% ipython --no-banner

In [1]: import numpy as np

In [2]: np.set_printoptions(precision=1, suppress=True, linewidth=200)

In [3]: rd = lambda a: np.round(a, 1) + 0

In [4]: mat = np.load("w.npy")

In [5]: mat
Out[5]: 
array([[ 0.5,  4.2, -2.7],
       [ 0.5,  4.8,  1.3],
       [-3.6, -3.5,  0.4],
       [-1.2, -4.8, -0.7],
       [-1.5, -1.4, -4.5],
       [-4.7, -1.8, -0.3],
       [ 4. , -0.8, -2.9],
       [ 3.6,  3. , -1.7],
       [-2.4, -3.6, -2.5],
       [ 1.6, -2.3, -4.2],
       [-5. , -0.2,  0.7]])

In [6]: Xs = mat - mat.mean(axis=0)

In [7]: evecs = np.linalg.svd(Xs)[2][:2]

In [8]: out = Xs - Xs @ evecs.T @ evecs

In [9]: rd((Xs @ evecs.T).std(axis=0))
Out[9]: array([3.6, 2.6])

In [10]: rd(np.linalg.norm(out) / np.linalg.norm(Xs))
Out[10]: np.float64(0.3)

In [11]: rd(out.std(axis=0))
Out[11]: array([0.6, 0.4, 1.1])

In [12]: proj = mat @ np.linalg.solve(mat.T @ mat, mat.T)

In [13]: rd(np.linalg.eigvalsh(proj))
Out[13]: array([0., 0., 0., 0., 0., 0., 0., 0., 1., 1., 1.])

In [14]: rd(np.trace(proj))
Out[14]: np.float64(3.0)

In [15]: np.linalg.matrix_rank(np.eye(11) - proj)
Out[15]: np.int64(8)

In [16]: cov = np.cov(mat, rowvar=False)

In [17]: rd(np.corrcoef(mat.T))
Out[17]: 
array([[ 1. ,  0.4, -0.5],
       [ 0.4,  1. ,  0.1],
       [-0.5,  0.1,  1. ]])

In [18]: rd(np.linalg.eigvalsh(cov)[::-1])
Out[18]: array([14.4,  7.7,  1.9])

In [19]: rd(mat.std(axis=0))
Out[19]: array([2.9, 3.1, 1.9])

In [20]: rd(np.polyfit(mat[:, 0], mat[:, 2], 1))
Out[20]: array([-0.3, -1.8])

In [21]: cov.shape
Out[21]: (3, 3)

In [22]: x0 = np.array([2, -2, 3])

In [23]: rd(np.einsum("ij,j->i", mat, x0))
Out[23]: array([-15.5,  -4.7,   1. ,   5.1, -13.7,  -6.7,   0.9,  -3.9,  -5.1,  -4.8,  -7.5])

In [24]: rd(mat * x0)
Out[24]: 
array([[  1. ,  -8.4,  -8.1],
       [  1. ,  -9.6,   3.9],
       [ -7.2,   7. ,   1.2],
       [ -2.4,   9.6,  -2.1],
       [ -3. ,   2.8, -13.5],
       [ -9.4,   3.6,  -0.9],
       [  8. ,   1.6,  -8.7],
       [  7.2,  -6. ,  -5.1],
       [ -4.8,   7.2,  -7.5],
       [  3.2,   4.6, -12.6],
       [-10. ,   0.4,   2.1]])

In [25]: (mat @ x0).argmax()
Out[25]: np.int64(3)

In [26]: np.linalg.norm(mat @ x0) <= np.linalg.norm(mat, 2) * np.linalg.norm(x0) + 1e-9
Out[26]: np.True_

In [27]: rd(mat @ x0)
Out[27]: array([-15.5,  -4.7,   1. ,   5.1, -13.7,  -6.7,   0.9,  -3.9,  -5.1,  -4.8,  -7.5])

In [28]: rd(mat @ (2 * x0))
Out[28]: array([-31. ,  -9.4,   2. ,  10.2, -27.4, -13.4,   1.8,  -7.8, -10.2,  -9.6, -15. ])

In [29]: X = np.load("x.npy")

In [30]: X
Out[30]: 
array([[13.,  0., -4.],
       [ 8.,  5., -4.],
       [ 8.,  0.,  1.]])

In [31]: out = np.linalg.inv(X)

In [32]: rd(np.linalg.inv(out))
Out[32]: 
array([[13.,  0., -4.],
       [ 8.,  5., -4.],
       [ 8.,  0.,  1.]])

In [33]: (np.abs(out) > 1e-9).astype(int)
Out[33]: 
array([[1, 0, 1],
       [1, 1, 1],
       [1, 0, 1]])

In [34]: rd(np.linalg.cond(X))
Out[34]: np.float64(7.2)

In [35]: np.allclose(out, X.T)
Out[35]: False

In [36]: rd(np.linalg.det(X) * np.linalg.det(out))
Out[36]: np.float64(1.0)

In [37]: rd(np.linalg.det(X) * out)
Out[37]: 
array([[  5.,   0.,  20.],
       [-40.,  45.,  20.],
       [-40.,   0.,  65.]])

In [38]: rd(X @ out)
Out[38]: 
array([[1., 0., 0.],
       [0., 1., 0.],
       [0., 0., 1.]])

In [39]: data = np.load("a.npy")

In [40]: data
Out[40]: 
array([[3, 3, 1],
       [3, 1, 0],
       [3, 0, 1]])

In [41]: evals, evecs = np.linalg.eig(data)

In [42]: rd(np.sort(np.linalg.eigvals(data @ data)))
Out[42]: array([ 1. ,  2.6, 31.4])

In [43]: rd(np.sort(np.linalg.eigvals(data.T)))
Out[43]: array([-1.6,  1. ,  5.6])

In [44]: rd(evals)
Out[44]: array([ 5.6, -1.6,  1. ])

In [45]: u, v = data[0], data[1]

In [46]: u @ v
Out[46]: np.int64(12)

In [47]: pr = (u @ v) / (u @ u) * u

In [48]: rd(pr)
Out[48]: array([1.9, 1.9, 0.6])

In [49]: rd(v - pr)
Out[49]: array([ 1.1, -0.9, -0.6])

In [50]: rd(np.linalg.norm(u + v) ** 2 + np.linalg.norm(u - v) ** 2)
Out[50]: np.float64(58.0)

In [51]: np.linalg.matrix_rank(np.outer(u, v))
Out[51]: np.int64(1)

In [52]: Uu, sig, vt = np.linalg.svd(data, full_matrices=False)

In [53]: np.allclose(Uu * sig @ vt, data)
Out[53]: True

In [54]: rd(vt @ vt.T)
Out[54]: 
array([[1., 0., 0.],
       [0., 1., 0.],
       [0., 0., 1.]])

In [55]: rd(Uu.T @ Uu)
Out[55]: 
array([[1., 0., 0.],
       [0., 1., 0.],
       [0., 0., 1.]])

In [56]: rd(Uu.T @ data @ vt.T)
Out[56]: 
array([[5.9, 0. , 0. ],
       [0. , 1.9, 0. ],
       [0. , 0. , 0.8]])

In [57]: rd(np.cumsum(sig ** 2) / np.sum(sig ** 2))
Out[57]: array([0.9, 1. , 1. ])

In [58]: rd(np.sqrt((sig ** 2).sum())), rd(np.linalg.norm(data))
Out[58]: (np.float64(6.2), np.float64(6.2))

In [59]: rd(sig / sig[0])
Out[59]: array([1. , 0.3, 0.1])

In [60]: F = np.array([[1, 0, 0], [-1, 1, 0], [1, -2, 1]])

In [61]: rd(np.linalg.det(F))
Out[61]: np.float64(1.0)

In [62]: rd(np.sort(np.abs(np.linalg.eigvals(F))))
Out[62]: array([1., 1., 1.])

In [63]: np.allclose(F, F.T)
Out[63]: False

In [64]: u = np.array([3, 1])

In [65]: np.polyval(u, F[2])
Out[65]: array([ 4, -5,  4])

In [66]: K = np.array([[13.8, -6.2, -11.9],
    ...:     [13.6, -16.5, -10.3],
    ...:     [-33.0, -38.7, -1.8],
    ...:     [5.1, 7.0, 2.9],
    ...:     [-7.8, -8.6, 11.0],
    ...:     [-10.8, 2.8, -12.6],
    ...:     [-37.5, -18.2, -8.4],
    ...:     [-17.4, -18.5, -2.6],
    ...:     [4.8, -13.6, 1.4],
    ...:     [-11.7, -0.3, -16.8],
    ...:     [-31.6, -7.9, 8.4]])

In [67]: K
Out[67]: 
array([[ 13.8,  -6.2, -11.9],
       [ 13.6, -16.5, -10.3],
       [-33. , -38.7,  -1.8],
       [  5.1,   7. ,   2.9],
       [ -7.8,  -8.6,  11. ],
       [-10.8,   2.8, -12.6],
       [-37.5, -18.2,  -8.4],
       [-17.4, -18.5,  -2.6],
       [  4.8, -13.6,   1.4],
       [-11.7,  -0.3, -16.8],
       [-31.6,  -7.9,   8.4]])

In [68]: cov = np.cov(K, rowvar=False)

In [69]: rd(np.linalg.eigvalsh(cov)[::-1])
Out[69]: array([387.6, 112.2,  78.6])

In [70]: rd(np.corrcoef(K[:, 0], K[:, 2])[0, 1])
Out[70]: np.float64(-0.2)

In [71]: np.argsort(-K.std(axis=0).round(6), kind="stable")
Out[71]: array([0, 1, 2])

In [72]: rd(K.std(axis=0))
Out[72]: array([17.5, 12. ,  8.6])

In [73]: rd(np.polyfit(K[:, 0], K[:, 2], 1))
Out[73]: array([-0.1, -4.6])

In [74]: np.median(K, axis=0)
Out[74]: array([-10.8,  -8.6,  -2.6])

In [75]: out = np.c_[K[:, :2] @ np.array([[2, -1], [0, 1]]), np.array([0, 9, 9, -5, -7, 0, 9, 5, -1, 2, -2])]

In [76]: rd(out)
Out[76]: 
array([[ 27.6, -20. ,   0. ],
       [ 27.2, -30.1,   9. ],
       [-66. ,  -5.7,   9. ],
       [ 10.2,   1.9,  -5. ],
       [-15.6,  -0.8,  -7. ],
       [-21.6,  13.6,   0. ],
       [-75. ,  19.3,   9. ],
       [-34.8,  -1.1,   5. ],
       [  9.6, -18.4,  -1. ],
       [-23.4,  11.4,   2. ],
       [-63.2,  23.7,  -2. ]])

In [77]: rd(np.linalg.norm(np.linalg.qr(K)[0].T @ out, axis=0) ** 2 / ((out ** 2).sum(axis=0) + 1e-12))
Out[77]: array([1. , 1. , 0.7])

In [78]: rd(np.linalg.lstsq(K, out[:, 0])[0])
Out[78]: array([2., 0., 0.])

In [79]: J = np.load("m.npy")

In [80]: J
Out[80]: 
array([[-4, -5],
       [-5, -4]])

In [81]: evals, evecs = np.linalg.eigh(J)

In [82]: evals
Out[82]: array([-9.,  1.])

In [83]: rd(evecs.T @ J @ evecs)
Out[83]: 
array([[-9.,  0.],
       [ 0.,  1.]])

In [84]: rd(evecs @ np.diag(evals) @ evecs.T)
Out[84]: 
array([[-4., -5.],
       [-5., -4.]])

In [85]: rd(np.linalg.svd(J, compute_uv=False))
Out[85]: array([9., 1.])

In [86]: np.unique(evals.round(6) + 0, return_counts=True)[1]
Out[86]: array([1, 1])

In [87]: rd(np.linalg.eigvalsh(J + 3 * np.eye(2)))
Out[87]: array([-6.,  4.])

In [88]: rd(evecs.T @ evecs)
Out[88]: 
array([[1., 0.],
       [0., 1.]])

In [89]: evals.sum(), np.trace(J)
Out[89]: (np.float64(-8.0), np.int64(-8))

In [90]: rd(np.linalg.det(J.T))
Out[90]: np.float64(-9.0)

In [91]: rd(np.linalg.eigvals(J).sum().real)
Out[91]: np.float64(-8.0)

In [92]: np.kron(np.eye(2, dtype=int), J)
Out[92]: 
array([[-4, -5,  0,  0],
       [-5, -4,  0,  0],
       [ 0,  0, -4, -5],
       [ 0,  0, -5, -4]])

In [93]: np.einsum("ij,ji->", J, J)
Out[93]: np.int64(82)

In [94]: z = K[:, 0] > np.median(K[:, 0])

In [95]: u = K[z].mean(axis=0) - K[~z].mean(axis=0)

In [96]: np.argsort(-np.abs(u).round(6), kind="stable")
Out[96]: array([0, 1, 2])

In [97]: arr = np.load("arr.npy")

In [98]: arr
Out[98]: 
array([[-26.9, -28.1, -23.8],
       [-23.9, -25.4, -21.5],
       [-21.9, -23.5, -19.9],
       [-18.9, -20.7, -17.5],
       [-17.4, -19.3, -16.3],
       [-16.9, -18.8, -15.9],
       [-15.6, -17.6, -14.9],
       [ -6.4,  -8.4,  -7.3],
       [ -4. ,  -5.8,  -5.2],
       [ -2.2,  -3.6,  -3.5],
       [  0. ,  -0.1,  -0.1],
       [  0.3,   0.6,   0.7],
       [  1.7,   2.3,   3.2],
       [  2. ,   2.6,   3.7],
       [  2.6,   3.2,   4.5],
       [  4. ,   4.5,   6.3],
       [  8.8,   8.7,  11.9],
       [ 22.7,  20. ,  26.1],
       [ 26.2,  22.8,  29.5],
       [ 30.1,  25.9,  33.2],
       [ 33. ,  28.2,  36. ]])

In [99]: z = mat[:, 0] > np.median(mat[:, 0])

In [100]: u = mat[z].mean(axis=0) - mat[~z].mean(axis=0)

In [101]: rd(u)
Out[101]: array([ 5.1,  4.3, -0.9])

In [102]: (((mat - mat.mean(axis=0)) @ u > 0) == z).mean()
Out[102]: np.float64(1.0)

In [103]: ((mat - mat.mean(axis=0)) @ u > 0).astype(int)
Out[103]: array([1, 1, 0, 0, 0, 0, 1, 1, 0, 1, 0])

In [104]: np.argsort(-np.abs(u).round(6), kind="stable")
Out[104]: array([0, 1, 2])

In [105]: z.astype(int)
Out[105]: array([1, 1, 0, 0, 0, 0, 1, 1, 0, 1, 0])
